% python3 -q
>>> import numpy as np
>>> import numpy.linalg as la
>>> np.set_printoptions(precision=2, suppress=True, linewidth=140)
>>> F = np.load("test9.npy")
>>> F
array([[-3, -2, -1],
       [ 0,  1,  2],
       [ 3,  4,  5],
       [ 6,  7,  8],
       [ 9, 10, 11]])
>>> round(float(la.norm(F, 2) / la.norm(F)), 2)
0.99
>>> la.cond(F) > 100
np.True_
>>> out = np.array([[0, 0, -1], [1, 2, 0]])
>>> cent = np.kron(out, F)
>>> round(float(la.norm(cent, 2)), 2), round(float(la.norm(out, 2) * la.norm(F, 2)), 2)
(50.73, 50.73)
>>> Uu, sig, vt = la.svd(F)
>>> sig.round(2) + 0
array([22.69,  2.29,  0.  ])
>>> np.argmax(sig[:-1] / (sig[1:] + 1e-6)) + 1
np.int64(2)
>>> out = Uu[:, :2] @ np.diag(sig[:2]) @ vt[:2]
>>> la.matrix_rank(out)
np.int64(2)
>>> out.round(2) + 0
array([[-3., -2., -1.],
       [ 0.,  1.,  2.],
       [ 3.,  4.,  5.],
       [ 6.,  7.,  8.],
       [ 9., 10., 11.]])
>>> la.matrix_rank(F, rtol=0.05)
np.int64(2)
>>> round(float(la.norm(F - out, 2)), 2), np.round(sig[2], 2)
(0.0, np.float64(0.0))
>>> round(np.abs(F - out).max(), 2)
np.float64(0.0)
>>> out = F[0, 0] * F[1:] - np.outer(F[1:, 0], F[0])
>>> out
array([[  0,  -3,  -6],
       [  0,  -6, -12],
       [  0,  -9, -18],
       [  0, -12, -24]])
>>> F[:, 0] / F[0, 0]
array([ 1., -0., -1., -2., -3.])
>>> la.matrix_rank(out), la.matrix_rank(F)
(np.int64(1), np.int64(2))
>>> np.flatnonzero(~out.round(6).any(axis=1))
array([], dtype=int64)
>>> la.matrix_rank(out, rtol=0.1)
np.int64(1)
>>> X = np.load("dump.npy")
>>> X
array([[ 9, 10,  0],
       [16, 18,  2],
       [16, 18,  2],
       [16, 18,  2],
       [16, 18,  2],
       [16, 18,  2],
       [ 9, 10,  0],
       [ 2,  2,  0],
       [ 9, 10,  0],
       [16, 18,  2],
       [ 2,  2,  0],
       [ 2,  2,  0],
       [ 9, 10,  0],
       [ 2,  2,  0],
       [16, 18,  2],
       [ 9, 10,  0],
       [16, 18,  2],
       [ 9, 10,  0],
       [ 9, 10,  0],
       [16, 18,  2],
       [ 9, 10,  0],
       [ 2,  2,  0]])
>>> cen = (X - X.mean(axis=0)) / X.std(axis=0)
>>> cen.std(axis=0)
array([1., 1., 1.])
>>> c = la.lstsq(np.delete(cen, 1, axis=1), cen[:, 1])[0]
>>> 1 - np.var(cen[:, 1] - np.delete(cen, 1, axis=1) @ c)
np.float64(1.0)
>>> c
array([1., 0.])
